$ python -q
>>> import numpy as np
>>> from numpy import linalg as LA
>>> np.set_printoptions(suppress=True, linewidth=160)
>>> X = np.load("case9.npy")
>>> X.round(3)
array([[-0.981, -0.196],
       [-0.196,  0.981]])
>>> # equal to its transpose
>>> M2 = LA.inv(X)
>>> round(float(LA.slogdet(X)[0]), 3)
-1.0
>>> np.allclose(M2, X.T)
True
>>> np.round(LA.cond(X), 3)
np.float64(1.0)
>>> print(np.round(LA.matrix_power(X, 2), 3) + 0)
[[1. 0.]
 [0. 1.]]
>>> np.round(np.trace(X), 3)
np.float64(-0.0)
>>> np.round((X + X.T) / 2, 3)
array([[-0.981, -0.196],
       [-0.196,  0.981]])
>>> np.allclose(X @ X.T, X.T @ X)
True
>>> J = np.load("block2.npy")
>>> J
array([[ 1, -1, -1,  1, -1,  1,  1, -1],
       [ 1, -1,  1, -1, -1,  1, -1,  1],
       [ 1,  1,  1,  1,  1,  1,  1,  1],
       [ 1, -1, -1,  1,  1, -1, -1,  1]])
>>> left, s, VT = LA.svd(J, full_matrices=False)
>>> np.round(s / s[0], 3)
array([1., 1., 1., 1.])
>>> np.allclose(left * s @ VT, J)
True
>>> s.round(3)
array([2.828, 2.828, 2.828, 2.828])
>>> print(np.round(VT @ VT.T, 3) + 0)
[[1. 0. 0. 0.]
 [0. 1. 0. 0.]
 [0. 0. 1. 0.]
 [0. 0. 0. 1.]]
>>> M2 = J / np.sqrt((J ** 2).mean(axis=1, keepdims=True))
>>> LA.matrix_rank(M2) == LA.matrix_rank(J)
np.True_
>>> J - J.mean(axis=1, keepdims=True)
array([[ 1., -1., -1.,  1., -1.,  1.,  1., -1.],
       [ 1., -1.,  1., -1., -1.,  1., -1.,  1.],
       [ 0.,  0.,  0.,  0.,  0.,  0.,  0.,  0.],
       [ 1., -1., -1.,  1.,  1., -1., -1.,  1.]])
>>> np.round(LA.norm(M2, axis=1), 3)
array([2.828, 2.828, 2.828, 2.828])
>>> def softmax(z):
...     e = np.exp(z - z.max(axis=-1, keepdims=True))
...     return e / e.sum(axis=-1, keepdims=True)
... 
>>> np.round(softmax(J[1] + -3), 3)
array([0.22, 0.03, 0.22, 0.03, 0.03, 0.22, 0.03, 0.22])
>>> np.round(softmax(J[1]), 3)
array([0.22, 0.03, 0.22, 0.03, 0.03, 0.22, 0.03, 0.22])
>>> att = J @ J.T / np.sqrt(8)
>>> print(np.round(softmax(att), 3))
[[0.849 0.05  0.05  0.05 ]
 [0.05  0.849 0.05  0.05 ]
 [0.05  0.05  0.849 0.05 ]
 [0.05  0.05  0.05  0.849]]
>>> np.round(softmax(att)[1] @ J, 3)
array([ 1.   , -0.9  ,  0.799, -0.699, -0.799,  0.9  , -0.799,  0.9  ])
>>> np.round(softmax(att + np.triu(np.full(att.shape, -np.inf), 1)), 3)
array([[1.   , 0.   , 0.   , 0.   ],
       [0.056, 0.944, 0.   , 0.   ],
       [0.053, 0.053, 0.894, 0.   ],
       [0.05 , 0.05 , 0.05 , 0.849]])
>>> rng = np.random.default_rng(7126)
>>> M2 = J + rng.integers(-2, 3, (4, 3)) @ rng.integers(-2, 3, (3, 8))
>>> M2
array([[ 4, -1, -4, -3, -2,  0, -2, -4],
       [ 4,  2, -1, -2,  1,  0, -4, -3],
       [ 8,  2, -5, -6,  1,  0, -6, -7],
       [-2, -4,  3,  6,  3,  4,  2,  3]])
>>> np.round(LA.svd(M2 - J, compute_uv=False), 3) + 0
array([20.248,  5.601,  3.955,  0.   ])
>>> M2 - J
array([[ 3,  0, -3, -4, -1, -1, -3, -3],
       [ 3,  3, -2, -1,  2, -1, -3, -4],
       [ 7,  1, -6, -7,  0, -1, -7, -8],
       [-3, -3,  4,  5,  2,  5,  3,  2]])
>>> vec = np.array([-2, -2, 1, 0, 0, -3, -1, 2])
>>> a = np.maximum(J @ vec, 0)
>>> print(a)
[0 1 0 5]
>>> np.maximum(J @ vec, 0) - np.maximum(-J @ vec, 0)
array([-7,  1, -5,  5])
>>> np.round(np.tanh(J @ vec), 3)
array([-1.   ,  0.762, -1.   ,  1.   ])
>>> J.T @ a
array([ 6, -6, -4,  4,  4, -4, -6,  6])
>>> M = np.array([[0, 1, 1, -1], [-3, 2, -1, 0], [-3, -2, 0, 3], [-2, 1, -3, 3]]) * (rng.random((4, 4)) < 0.3)
>>> print(M)
[[ 0  0  1  0]
 [ 0  0  0  0]
 [ 0  0  0  0]
 [ 0  0 -3  0]]
>>> M2 = M + rng.integers(-2, 3, (4, 1)) @ rng.integers(-2, 3, (1, 4))
>>> M2
array([[-1, -2, -1,  0],
       [ 0,  0,  0,  0],
       [-2, -4, -4,  0],
       [ 0,  0, -3,  0]])
>>> LA.matrix_rank(M2 - M, tol=1e-8)
np.int64(1)
>>> M2 - M
array([[-1, -2, -2,  0],
       [ 0,  0,  0,  0],
       [-2, -4, -4,  0],
       [ 0,  0,  0,  0]])
>>> left, s, VT = LA.svd(M2)
>>> vecs = VT[:(s > 1e-8).sum()]
>>> vec = M2[2] + -1 * M2[1] + rng.integers(2) * np.eye(4)[3]
>>> vec
array([-2., -4., -4.,  1.])
>>> np.allclose(vecs.T @ vecs @ vec, vec)
False
>>> np.round(np.diag(vecs.T @ vecs), 3)
array([0.2, 0.8, 1. , 0. ])
>>> np.round(vecs.T @ vecs, 3) + 0
array([[0.2, 0.4, 0. , 0. ],
       [0.4, 0.8, 0. , 0. ],
       [0. , 0. , 1. , 0. ],
       [0. , 0. , 0. , 0. ]])
>>> F = np.loadtxt("m.csv", delimiter=",")
>>> F
array([[ 0.507, -0.94 ,  0.526],
       [-0.7  ,  0.4  , -1.4  ],
       [ 0.9  , -1.2  ,  0.5  ]])
>>> M2 = F / np.sqrt((F ** 2).mean(axis=1, keepdims=True))
>>> LA.matrix_rank(M2) == LA.matrix_rank(F)
np.True_
>>> np.round(LA.norm(M2, axis=1), 3)
array([1.732, 1.732, 1.732])
>>> mat = np.loadtxt("x.csv", delimiter=",")
>>> mat
array([[29.,  0., 10.],
       [ 0.,  4.,  0.],
       [10.,  0.,  8.]])
>>> proj = np.triu(np.array([[2, 2, 0], [2, 1, 3], [3, 0, 0]]), 1) + np.eye(3)
>>> M2 = proj @ mat @ LA.inv(proj)
>>> M2
array([[ 29., -50., 160.],
       [ 30., -56., 192.],
       [ 10., -20.,  68.]])
>>> print(proj @ mat - mat @ proj)
[[  0. -50.   0.]
 [ 30.   0.  12.]
 [  0. -20.   0.]]
>>> round(float(LA.det(M2)), 3)
528.0
>>> vec = np.array([0, 0, 2])
>>> y = mat @ vec
>>> coef, lr = np.zeros(3), 1 / LA.norm(mat, 2) ** 2
>>> for i in range(30):
...     coef -= lr * mat.T @ (mat @ coef - y)
...     if i % 10 == 0: print(i, round(LA.norm(mat @ coef - y), 3))
... 
0 7.319
10 6.312
20 5.443
>>> coef.round(3)
array([0.442, 0.   , 0.894])
>>> round(LA.cond(mat), 3)
np.float64(8.25)
>>> L = LA.cholesky(mat)
>>> print(np.round(L @ L.T, 3))
[[29.  0. 10.]
 [ 0.  4.  0.]
 [10.  0.  8.]]
>>> print(np.prod(np.diag(L)) ** 2, round(LA.det(mat), 3))
528.0 528.0
>>> np.round(np.diag(L) ** 2, 3)
array([29.   ,  4.   ,  4.552])
>>> arr = np.loadtxt("sample12.csv", delimiter=",")
>>> arr
array([[ 0.5  ,  0.395, -0.2  ],
       [-0.8  , -3.42 ,  1.7  ],
       [ 0.2  , -1.184,  0.6  ],
       [ 0.5  ,  0.57 , -0.3  ],
       [ 1.3  , -3.397,  1.7  ],
       [ 0.1  ,  1.385, -0.7  ],
       [-1.3  ,  2.824, -1.4  ],
       [-0.6  , -0.822,  0.4  ],
       [-1.   ,  0.621, -0.3  ],
       [-0.3  ,  2.833, -1.4  ],
       [-0.8  ,  3.613, -1.8  ],
       [-1.9  , -2.626,  1.3  ],
       [-0.2  , -1.768,  0.9  ],
       [-0.4  ,  0.795, -0.4  ],
       [ 1.   , -1.403,  0.7  ],
       [-1.2  , -0.789,  0.4  ],
       [-0.3  ,  0.985, -0.5  ]])
>>> LA.cond(arr) > 100
np.True_
>>> round(np.log10(LA.cond(arr)))
2
